>>> import numpy as np
>>> import numpy.linalg as la
>>> np.set_printoptions(precision=4, suppress=True, linewidth=200)
>>> def tidy(a):
...     return np.round(a, 4) + 0
... 
>>> rng = np.random.default_rng(748)
>>> data = (rng.random((3, 3)) < 0.3) + np.eye(3)
>>> data /= data.sum(axis=1, keepdims=True)
>>> data
array([[1., 0., 0.],
       [0., 1., 0.],
       [0., 0., 1.]])
>>> # triangular, det is the product of the diagonal
>>> ev, evecs = la.eig(data)
>>> print(tidy(np.sort(la.eigvals(la.inv(data)))))
[1. 1. 1.]
>>> data @ evecs[:, 0] - ev[0] * evecs[:, 0]
array([0., 0., 0.])
>>> ev
array([1., 1., 1.])
>>> tidy(la.det(data))
np.float64(1.0)
>>> np.flatnonzero(la.matrix_power((data != 0) + (data.T != 0) + np.eye(3), 3)[0])
array([0])
>>> x = np.array([-1, -4, 4])
>>> 3 - la.matrix_rank(data - np.eye(3), tol=1e-8)
np.int64(3)
>>> tidy(la.norm(x)), tidy(la.norm(data @ x))
(np.float64(5.7446), np.float64(5.7446))
>>> tidy(np.abs(la.eigvals(data)))
array([1., 1., 1.])
>>> tidy(la.det(data))
np.float64(1.0)
>>> tidy(la.inv(data))
array([[1., 0., 0.],
       [0., 1., 0.],
       [0., 0., 1.]])
>>> [p for p in range(1, 25) if np.allclose(la.matrix_power(data, p), np.eye(3))]
[1, 2, 3, 4, 5, 6, 7, 8, 9, 10, 11, 12, 13, 14, 15, 16, 17, 18, 19, 20, 21, 22, 23, 24]
>>> data.T @ (data @ x)
array([-1., -4.,  4.])
>>> ev, evecs = la.eigh(data)
>>> x = np.array([1, -3, 1])
>>> x @ data @ x / (x @ x), ev[0], ev[-1]
(np.float64(1.0), np.float64(1.0), np.float64(1.0))
>>> np.abs(data).sum(axis=1).max(), np.abs(ev).max()
(np.float64(1.0), np.float64(1.0))
>>> evecs * np.maximum(ev, 0) @ evecs.T
array([[1., 0., 0.],
       [0., 1., 0.],
       [0., 0., 1.]])
>>> print(x @ data @ x)
11.0
>>> print(evecs * np.abs(ev) @ evecs.T)
[[1. 0. 0.]
 [0. 1. 0.]
 [0. 0. 1.]]
>>> print(data @ data.T)
[[1. 0. 0.]
 [0. 1. 0.]
 [0. 0. 1.]]
>>> tidy(la.norm(data, axis=0))
array([1., 1., 1.])
>>> mat = np.loadtxt("data.csv", delimiter=",")
>>> mat
array([[ 1.,  3.,  1.,  0.],
       [ 3.,  5.,  2.,  0.],
       [ 7., 13.,  5.,  0.]])
>>> tidy(la.norm(mat, 2) / la.norm(mat))
np.float64(0.9994)
>>> [round(float(x), 4) for x in la.svd(mat, compute_uv=False)[:3]]
[17.0772, 0.6085, 0.0]
>>> E = np.load("test0.npy")
>>> E
array([[ 4,  4,  4,  4],
       [ 4,  8,  8,  8],
       [ 4,  8, 12, 12],
       [ 4,  8, 12, 16]])
>>> # symmetric, so the eigenvalues are real
>>> ev, evecs = la.eigh(E)
>>> np.abs(evecs[:, -1]).round(6).argmax()
np.int64(3)
>>> tidy(la.eigvalsh(E @ E))
array([   1.2825,    2.9039,   16.    , 1099.8136])
>>> tidy(ev.sum()), np.trace(E)
(np.float64(40.0), np.int64(40))
>>> print(tidy(evecs @ np.diag(ev) @ evecs.T))
[[ 4.  4.  4.  4.]
 [ 4.  8.  8.  8.]
 [ 4.  8. 12. 12.]
 [ 4.  8. 12. 16.]]
>>> print(tidy(evecs.T @ E @ evecs))
[[ 1.1325  0.      0.      0.    ]
 [ 0.      1.7041  0.      0.    ]
 [ 0.      0.      4.      0.    ]
 [ 0.      0.      0.     33.1634]]
>>> X = np.array([[0, 0], [-4, 0]])
>>> U, sv, vt = la.svd(X, full_matrices=False)
>>> vt @ vt.T
array([[1., 0.],
       [0., 1.]])
>>> print(sv / sv[0])
[1. 0.]
>>> print(sv)
[4. 0.]
>>> np.sqrt((sv ** 2).sum()), tidy(la.norm(X))
(np.float64(4.0), np.float64(4.0))
>>> print((sv > 1e-8).sum())
1
>>> U.shape, sv.shape, vt.shape
((2, 2), (2,), (2, 2))
>>> np.abs(U[:, 0]).round(6).argmax()
np.int64(1)
